In [1]: import numpy as np

In [2]: np.set_printoptions(precision=3, suppress=True, linewidth=140)

In [3]: tidy = lambda a: np.round(a, 3) + 0

In [4]: Z = np.array([[-5, -3, -7], [-1, 7, -7]])

In [5]: W0 = np.repeat(Z, 20 // 2, axis=0)

In [6]: rng = np.random.default_rng(491)

In [7]: W0 = W0 + 0.3 * rng.normal(size=W0.shape)

In [8]: tidy(W0)
Out[8]: 
array([[-4.985, -2.87 , -6.856],
       [-4.648, -3.32 , -7.142],
       [-5.151, -3.34 , -6.669],
       [-5.201, -3.113, -6.873],
       [-4.842, -2.695, -6.871],
       [-4.642, -2.925, -7.321],
       [-5.171, -3.159, -6.626],
       [-4.715, -2.677, -6.563],
       [-4.581, -3.122, -6.897],
       [-5.007, -2.785, -7.048],
       [-0.844,  6.843, -7.089],
       [-1.143,  7.136, -6.716],
       [-0.959,  6.879, -6.828],
       [-0.756,  7.25 , -6.976],
       [-1.077,  7.083, -6.371],
       [-1.412,  6.483, -6.547],
       [-1.043,  6.678, -6.956],
       [-0.63 ,  7.593, -6.788],
       [-0.603,  6.926, -7.591],
       [-1.238,  7.44 , -6.802]])

In [9]: Z = W0[[18, 4]].astype(float)

In [10]: for _ in range(3):
    ...:     lab = np.linalg.norm(W0[:, None] - Z, axis=-1).argmin(axis=1)
    ...:     Z = np.array([W0[lab == j].mean(axis=0) for j in range(2)])
    ...: 

In [11]: lab
Out[11]: array([1, 1, 1, 1, 1, 1, 1, 1, 1, 1, 0, 0, 0, 0, 0, 0, 0, 0, 0, 0])

In [12]: np.bincount(lab)
Out[12]: array([10, 10])

In [13]: print(tidy(Z))
[[-0.97   7.031 -6.866]
 [-4.894 -3.    -6.887]]

In [14]: np.abs(Z[1] - Z[0]).argmax()
Out[14]: np.int64(1)

In [15]: P = W0 @ np.linalg.solve(W0.T @ W0, W0.T)

In [16]: tidy(np.trace(P))
Out[16]: np.float64(3.0)

In [17]: np.allclose(P @ P, P)
Out[17]: True

In [18]: np.linalg.matrix_rank(np.eye(20) - P)
Out[18]: np.int64(17)

In [19]: tidy(np.linalg.eigvalsh(P))
Out[19]: array([0., 0., 0., 0., 0., 0., 0., 0., 0., 0., 0., 0., 0., 0., 0., 0., 0., 1., 1., 1.])

In [20]: u = np.array([0, 1])

In [21]: print(np.polyval(u, W0[1]))
[1. 1. 1.]

In [22]: X = np.loadtxt("x.csv", delimiter=",")

In [23]: print(X)
[[ 3.492  2.305  2.439]
 [-5.539  9.981 23.046]
 [-4.707  9.813 23.808]
 [ 1.005  5.176  2.08 ]
 [ 1.833  2.731  2.37 ]
 [-4.121 10.439 25.437]
 [-0.357  3.573  2.144]
 [ 0.616  3.813  1.463]
 [ 2.836  3.117  2.102]
 [-8.007 10.661 22.812]
 [ 1.379  2.803  3.788]
 [ 2.251  5.02   1.415]
 [-5.348  9.346 24.375]
 [ 3.213  2.854  1.182]
 [ 3.289  4.254  1.522]]

In [24]: lab = X[:, 2] > np.median(X[:, 2])

In [25]: u = X[lab].mean(axis=0) - X[~lab].mean(axis=0)

In [26]: print(np.argsort(-np.abs(u).round(6), kind="stable"))
[2 0 1]

In [27]: ((X - X.mean(axis=0)) @ u > 0).astype(int)
Out[27]: array([0, 1, 1, 0, 0, 1, 0, 0, 0, 1, 0, 0, 1, 0, 0])

In [28]: tidy(u)
Out[28]: array([-5.1  ,  4.09 , 16.173])

In [29]: K = np.load("run16.npy")

In [30]: print(tidy(K))
[[ 2.63  -3.27  -4.905]
 [ 2.05  -1.771 -2.656]
 [ 1.405 -0.52  -0.78 ]
 [ 1.228 -0.266 -0.398]
 [ 0.019  0.043  0.064]
 [ 0.229  0.678  1.017]
 [ 0.382  1.235  1.853]
 [ 0.816  3.105  4.658]
 [ 0.921  3.612  5.417]
 [ 1.78   8.31  12.465]
 [ 2.463 12.655 18.983]]

In [31]: D = np.linalg.norm(K[:, None] - K[None], axis=-1)

In [32]: tidy(np.linalg.norm(K, axis=1))
Out[32]: array([ 6.455,  3.794,  1.689,  1.318,  0.08 ,  1.244,  2.26 ,  5.657,  6.576, 15.086, 22.947])

In [33]: tidy(D[6])
Out[33]: array([ 8.427,  5.671,  3.326,  2.835,  2.18 ,  1.016,  0.   ,  3.399,  4.317, 12.83 , 20.692])

In [34]: tidy(np.linalg.norm(K - K.mean(axis=0), axis=1))
Out[34]: array([ 9.892,  7.138,  4.842,  4.381,  4.023,  2.874,  1.894,  1.755,  2.631, 11.09 , 18.95 ])

In [35]: D.shape
Out[35]: (11, 11)

In [36]: G = np.cov(K, rowvar=False)

In [37]: tidy(np.median(K, axis=0))
Out[37]: array([1.228, 0.678, 1.017])

In [38]: np.argsort(-K.std(axis=0).round(6), kind="stable")
Out[38]: array([2, 1, 0])

In [39]: tidy(np.polyfit(K[:, 0], K[:, 2], 1))
Out[39]: array([1.707, 1.086])

In [40]: Z = K[[2, 3]].astype(float)

In [41]: for _ in range(3):
    ...:     lab = np.linalg.norm(K[:, None] - Z, axis=-1).argmin(axis=1)
    ...:     Z = np.array([K[lab == j].mean(axis=0) for j in range(2)])
    ...: 

In [42]: lab
Out[42]: array([0, 0, 0, 0, 0, 0, 0, 1, 1, 1, 1])

In [43]: np.bincount(lab)
Out[43]: array([7, 4])

In [44]: np.abs(Z[1] - Z[0]).argmax()
Out[44]: np.int64(2)

In [45]: print(tidy(Z[1] - Z[0]))
[ 0.36   7.473 11.21 ]

In [46]: lab = K[:, 2] > np.median(K[:, 2])

In [47]: u = K[lab].mean(axis=0) - K[~lab].mean(axis=0)

In [48]: ((K - K.mean(axis=0)) @ u > 0).astype(int)
Out[48]: array([0, 0, 0, 0, 0, 0, 0, 1, 1, 1, 1])

In [49]: tidy(u)
Out[49]: array([0.012, 6.634, 9.952])

In [50]: np.argsort(-np.abs(u).round(6), kind="stable")
Out[50]: array([2, 1, 0])

In [51]: lab.astype(int)
Out[51]: array([0, 0, 0, 0, 0, 0, 1, 1, 1, 1, 1])

In [52]: rank = np.linalg.matrix_rank(K)

In [53]: rank
Out[53]: np.int64(2)

In [54]: N = np.linalg.svd(K)[2][rank:].T

In [55]: print([int(np.linalg.matrix_rank(K[:, :j + 1])) for j in range(3)])
[1, 2, 2]

In [56]: np.allclose(K @ N, 0)
Out[56]: True

In [57]: tidy(N[:, 0] / N[np.abs(N[:, 0]).round(6).argmax(), 0])
Out[57]: array([ 0.   ,  1.   , -0.667])

In [58]: N.shape
Out[58]: (3, 1)

In [59]: print(tidy(K @ N))
[[0.]
 [0.]
 [0.]
 [0.]
 [0.]
 [0.]
 [0.]
 [0.]
 [0.]
 [0.]
 [0.]]

In [60]: data = np.load("out13.npy")

In [61]: data
Out[61]: 
array([[0, 1, 2, 2],
       [1, 0, 1, 2],
       [2, 1, 0, 1],
       [2, 2, 1, 0]])

In [62]: u = np.array([2, 0])

In [63]: np.array([np.convolve(row, u, "same") for row in data])
Out[63]: 
array([[0, 2, 4, 4],
       [2, 0, 2, 4],
       [4, 2, 0, 2],
       [4, 4, 2, 0]])

In [64]: np.convolve(data[2], u)
Out[64]: array([4, 2, 0, 2, 0])

In [65]: np.linalg.cholesky(data)
LinAlgError: Matrix is not positive definite


In [66]: print(np.all(np.linalg.eigvalsh(data) > 0))
False

In [67]: tidy(np.linalg.eigvalsh(data).min())
Out[67]: np.float64(-2.618)

In [68]: Y = np.array([[1, 1], [1, -1]])

In [69]: J = np.kron(Y, np.kron(Y, Y))[rng.permutation(8)][:4]

In [70]: J
Out[70]: 
array([[ 1,  1,  1,  1,  1,  1,  1,  1],
       [ 1, -1, -1,  1,  1, -1, -1,  1],
       [ 1, -1, -1,  1, -1,  1,  1, -1],
       [ 1, -1,  1, -1, -1,  1, -1,  1]])

In [71]: T = np.stack([J, 3 * J, J[::-1]])

In [72]: T.sum(axis=0)
Out[72]: 
array([[ 5,  3,  5,  3,  3,  5,  3,  5],
       [ 5, -5, -5,  5,  3, -3, -3,  3],
       [ 5, -5, -5,  5, -3,  3,  3, -3],
       [ 5, -3,  5, -3, -3,  5, -3,  5]])

In [73]: np.einsum("bij,cij->bc", T, T)
Out[73]: 
array([[ 32,  96,   0],
       [ 96, 288,   0],
       [  0,   0,  32]])

In [74]: print(tidy(np.linalg.norm(T, axis=(1, 2))))
[ 5.657 16.971  5.657]

In [75]: (T @ J.T).shape
Out[75]: (3, 4, 4)

In [76]: np.linalg.matrix_rank(T)
Out[76]: array([4, 4, 4])

In [77]: D = np.linalg.norm(X[:, None] - X[None], axis=-1)

In [78]: D.mean(axis=1).argmax()
Out[78]: np.int64(5)

In [79]: print(D[10].round(6).argsort(kind="stable")[:4])
[10  4  8  6]

In [80]: np.linalg.matrix_rank(D ** 2)
Out[80]: np.int64(5)

In [81]: u, g = J[0], J[1]

In [82]: u @ u
Out[82]: np.int64(8)

In [83]: p = (u @ g) / (u @ u) * u

In [84]: print(np.linalg.matrix_rank(np.outer(u, g)))
1

In [85]: g - p
Out[85]: array([ 1., -1., -1.,  1.,  1., -1., -1.,  1.])

In [86]: print(tidy(np.linalg.norm(u + g) ** 2 + np.linalg.norm(u - g) ** 2))
32.0

In [87]: p
Out[87]: array([0., 0., 0., 0., 0., 0., 0., 0.])
